In [1]: import numpy as np

In [2]: np.set_printoptions(precision=2, suppress=True, linewidth=140)

In [3]: tidy = lambda a: np.round(a, 2) + 0

In [4]: m1 = np.loadtxt("mat.csv", delimiter=",")

In [5]: tidy(m1)
Out[5]: 
array([[-0.93,  0.08,  1.96, -0.83,  0.24],
       [ 0.08, -0.14, -1.  , -0.18, -0.47],
       [ 1.96, -1.  , -0.74, -0.74,  0.42],
       [-0.83, -0.18, -0.74, -1.11, -1.19],
       [ 0.24, -0.47,  0.42, -1.19, -2.08]])

In [6]: tidy(np.sort(np.abs(np.linalg.eigvals(m1))))
Out[6]: array([0., 1., 2., 3., 3.])

In [7]: tidy((m1 + m1.T) / 2)
Out[7]: 
array([[-0.93,  0.08,  1.96, -0.83,  0.24],
       [ 0.08, -0.14, -1.  , -0.18, -0.47],
       [ 1.96, -1.  , -0.74, -0.74,  0.42],
       [-0.83, -0.18, -0.74, -1.11, -1.19],
       [ 0.24, -0.47,  0.42, -1.19, -2.08]])

In [8]: np.linalg.determinant(m1)
---------------------------------------------------------------------------
AttributeError                            Traceback (most recent call last)
Cell In[8], line 1
----> 1 np.linalg.determinant(m1)

AttributeError: module 'numpy.linalg' has no attribute 'determinant'

In [9]: assert m1 == m1.T
---------------------------------------------------------------------------
ValueError                                Traceback (most recent call last)
Cell In[9], line 1
----> 1 assert m1 == m1.T

ValueError: The truth value of an array with more than one element is ambiguous. Use a.any() or a.all()

In [10]: np.linalg.cond(m1) > 100
Out[10]: np.True_

In [11]: np.argsort(-np.linalg.norm(m1, axis=0).round(6), kind="stable")[:3]
Out[11]: array([4, 2, 0])

In [12]: np.linalg.matrix_rank(m1, rtol=0.1)
Out[12]: np.int64(4)

In [13]: tidy(np.linalg.norm(m1, 2) / np.linalg.norm(m1))
Out[13]: np.float64(0.63)

In [14]: evals, evecs = np.linalg.eigvalsh(m1)
---------------------------------------------------------------------------
ValueError                                Traceback (most recent call last)
Cell In[14], line 1
----> 1 evals, evecs = np.linalg.eigvalsh(m1)

ValueError: too many values to unpack (expected 2)

In [15]: evals, evecs = np.linalg.eigh(m1)

In [16]: tidy(evecs @ np.diag(evals) @ evecs.T)
Out[16]: 
array([[-0.93,  0.08,  1.96, -0.83,  0.24],
       [ 0.08, -0.14, -1.  , -0.18, -0.47],
       [ 1.96, -1.  , -0.74, -0.74,  0.42],
       [-0.83, -0.18, -0.74, -1.11, -1.19],
       [ 0.24, -0.47,  0.42, -1.19, -2.08]])

In [17]: tidy(evecs.T @ m1 @ evecs)
Out[17]: 
array([[-3.,  0.,  0.,  0.,  0.],
       [ 0., -3.,  0.,  0.,  0.],
       [ 0.,  0., -1.,  0.,  0.],
       [ 0.,  0.,  0.,  0.,  0.],
       [ 0.,  0.,  0.,  0.,  2.]])

In [18]: tidy(evals.sum()), tidy(np.trace(m1))
Out[18]: (np.float64(-5.0), np.float64(-5.0))

In [19]: tidy(np.linalg.svd(m1, compute_uv=False))
Out[19]: array([3., 3., 2., 1., 0.])

In [20]: tidy(np.linalg.eigvalsh(m1 + -3 * np.eye(5)))
Out[20]: array([-6., -6., -4., -3., -1.])

In [21]: U, s, vt = np.linalg.svd(m1)

In [22]: evecs = vt[:(s > 1e-8).sum()]

In [23]: rng = np.random.default_rng(718)

In [24]: x0 = m1[3] + 5 * m1[4] + rng.integers(2) * np.eye(5)[0]

In [25]: tidy(x0)
Out[25]: array([  1.39,  -2.55,   1.36,  -7.07, -11.6 ])

In [26]: tidy(evecs.T @ evecs)
Out[26]: 
array([[ 0.91, -0.26,  0.01,  0.1 , -0.01],
       [-0.26,  0.21,  0.05,  0.32, -0.02],
       [ 0.01,  0.05,  1.  , -0.02,  0.  ],
       [ 0.1 ,  0.32, -0.02,  0.87,  0.01],
       [-0.01, -0.02,  0.  ,  0.01,  1.  ]])

In [27]: data = np.load("arr.npy")

In [28]: data
Out[28]: 
array([[ 0., -3.,  0.,  0.,  0.,  0.],
       [-3.,  2., -3.,  0.,  0.,  0.],
       [ 0., -3.,  0., -3.,  0.,  0.],
       [ 0.,  0., -3., -1., -3.,  0.],
       [ 0.,  0.,  0., -3., -3., -3.],
       [ 0.,  0.,  0.,  0., -3., -1.]])

In [29]: A2 = np.array([[3, 3, -3], [2, -1, -2]])

In [30]: Z = np.kron(A2, m1)

In [31]: Z.shape
Out[31]: (10, 15)

In [32]: evals, evecs = np.linalg.eigh(data)

In [33]: np.abs(evecs[:, -1]).round(6).argmax()
Out[33]: np.int64(1)

In [34]: tidy(evals)
Out[34]: array([-6.75, -3.86, -1.68,  0.68,  2.86,  5.75])

In [35]: tidy(np.linalg.eigvalsh(data @ data))
Out[35]: array([ 0.46,  2.81,  8.21, 14.94, 33.05, 45.54])

In [36]: tidy(evecs @ np.diag(evals) @ evecs.T)
Out[36]: 
array([[ 0., -3.,  0.,  0.,  0.,  0.],
       [-3.,  2., -3.,  0.,  0.,  0.],
       [ 0., -3.,  0., -3.,  0.,  0.],
       [ 0.,  0., -3., -1., -3.,  0.],
       [ 0.,  0.,  0., -3., -3., -3.],
       [ 0.,  0.,  0.,  0., -3., -1.]])

In [37]: tidy(np.linalg.eigvalsh(data + -3 * np.eye(6)))
Out[37]: array([-9.75, -6.86, -4.68, -2.32, -0.14,  2.75])

In [38]: (evals > 1e-8).sum(), (evals < -1e-8).sum()
Out[38]: (np.int64(3), np.int64(3))

In [39]: tidy(evals.sum()), np.trace(data)
Out[39]: (np.float64(-3.0), np.float64(-3.0))

In [40]: tidy(np.linalg.svd(data, compute_uv=False))
Out[40]: array([6.75, 5.75, 3.86, 2.86, 1.68, 0.68])

In [41]: np.unique(evals.round(6) + 0, return_counts=True)[1]
Out[41]: array([1, 1, 1, 1, 1, 1])

In [42]: tidy(evecs.T @ evecs)
Out[42]: 
array([[1., 0., 0., 0., 0., 0.],
       [0., 1., 0., 0., 0., 0.],
       [0., 0., 1., 0., 0., 0.],
       [0., 0., 0., 1., 0., 0.],
       [0., 0., 0., 0., 1., 0.],
       [0., 0., 0., 0., 0., 1.]])

In [43]: M = np.load("sample13.npy")

In [44]: M
Out[44]: 
array([[ 5,  6,  7,  8,  9],
       [10, 11, 12, 13, 14],
       [15, 16, 17, 18, 19],
       [20, 21, 22, 23, 24],
       [25, 26, 27, 28, 29],
       [30, 31, 32, 33, 34],
       [35, 36, 37, 38, 39]])

In [45]: # null space of dimension 3

In [46]: r = np.linalg.matrix_rank(M)

In [47]: r
Out[47]: np.int64(2)

In [48]: null = np.linalg.svd(M)[2][r:].T

In [49]: tidy(null @ null.T)
Out[49]: 
array([[ 0.4, -0.4, -0.2,  0. ,  0.2],
       [-0.4,  0.7, -0.2, -0.1,  0. ],
       [-0.2, -0.2,  0.8, -0.2, -0.2],
       [ 0. , -0.1, -0.2,  0.7, -0.4],
       [ 0.2,  0. , -0.2, -0.4,  0.4]])

In [50]: [int(np.linalg.matrix_rank(M[:i])) for i in range(1, len(M) + 1)]
Out[50]: [1, 2, 2, 2, 2, 2, 2]

In [51]: tidy(M @ null)
Out[51]: 
array([[0., 0., 0.],
       [0., 0., 0.],
       [0., 0., 0.],
       [0., 0., 0.],
       [0., 0., 0.],
       [0., 0., 0.],
       [0., 0., 0.]])

In [52]: [int(np.linalg.matrix_rank(np.delete(M, i, axis=0))) for i in range(7)]
Out[52]: [2, 2, 2, 2, 2, 2, 2]

In [53]: np.allclose(M @ null, 0)
Out[53]: True
